% python3 -q
>>> import numpy as np
>>> np.set_printoptions(precision=1, suppress=True, linewidth=160, sign=" ")
>>> def rnd(a):
...     return np.round(a, 1) + 0
... 
>>> B = np.array([[-4, -5, 2, 5]])
>>> K = B.T @ B
>>> K
array([[ 16,  20,  -8, -20],
       [ 20,  25, -10, -25],
       [ -8, -10,   4,  10],
       [-20, -25,  10,  25]])
>>> np.linalg.lstsq(K[:-1].T, K[-1])[2]
np.int32(1)
>>> rnd(np.trace(np.linalg.pinv(K) @ K))
np.float64(1.0)
>>> rnd(np.linalg.det(K.T))
np.float64(0.0)
>>> rnd(np.linalg.det(K[::-1]))
np.float64(0.0)
>>> rnd(np.linalg.norm(K, 2) / np.linalg.norm(K))
np.float64(1.0)
>>> np.linalg.cond(K) > 100
np.True_
>>> [round(float(x), 1) for x in np.linalg.svd(K, compute_uv=False)[:3]]
[70.0, 0.0, 0.0]
>>> np.linalg.matrix_rank(K, rtol=0.1)
np.int64(1)
>>> np.argsort(-np.linalg.norm(K, axis=0).round(6), kind="stable")[:3]
array([ 1,  3,  0])
>>> J = np.loadtxt("dump.csv", delimiter=",")
>>> J
array([[ 2.,  1.,  0.],
       [ 0.,  2.,  1.],
       [ 0.,  0.,  2.]])
>>> rnd(np.linalg.norm(J))
np.float64(3.7)
>>> rnd(J.mean(axis=0))
array([ 0.7,  1. ,  1. ])
>>> np.unravel_index(np.abs(J).argmax(), J.shape)
(np.int64(0), np.int64(0))
>>> np.count_nonzero(J)
np.int64(5)
>>> J.sum(axis=0)
array([ 2.,  3.,  3.])
>>> X = np.loadtxt("run5.csv", delimiter=",")
>>> rnd(X)
array([[ 0.9,  2.6, -1.1],
       [-0.4,  2. , -2.2],
       [ 2.1,  0.7,  2.1],
       [-0.2, -2.4,  1.8],
       [-1.8, -2.4, -0.3],
       [-0.9, -2.6,  1.1],
       [ 2.1,  1. ,  1.9],
       [-2.1, -1.9, -1.1],
       [ 1.8,  2.4,  0.3],
       [ 2.1,  1.6,  1.4],
       [ 2.1,  1.1,  1.8],
       [ 0.6,  2.5, -1.5],
       [-1.5, -2.6,  0.3],
       [-1.9, -2.3, -0.5],
       [ 2.1,  0.9,  1.9],
       [ 2. ,  2.1,  0.8],
       [-2.1, -1.4, -1.6],
       [ 0.3, -2. ,  2.2],
       [-0.9,  1.5, -2.4],
       [ 0.5,  2.5, -1.5],
       [ 0.6, -1.7,  2.4],
       [ 2.1,  1.7,  1.3],
       [ 1.6, -0.5,  2.5],
       [ 0.3, -2. ,  2.2],
       [-1.3,  0.9, -2.5],
       [ 1.6, -0.5,  2.5],
       [-1.7,  0.2, -2.4]])
>>> # rank 2
>>> Ac = X - X.mean(axis=0)
>>> vecs = np.linalg.svd(Ac)[2][:2]
>>> B = Ac - Ac @ vecs.T @ vecs
>>> rnd((Ac @ vecs.T).std(axis=0))
array([ 2.2,  2. ])
>>> rnd(np.cov(Ac @ vecs.T, rowvar=False))
array([[ 4.8,  0. ],
       [ 0. ,  4.3]])
>>> rnd(B.std(axis=0))
array([ 0.,  0.,  0.])
>>> rnd(np.diag(vecs.T @ vecs))
array([ 0.5,  0.8,  0.7])
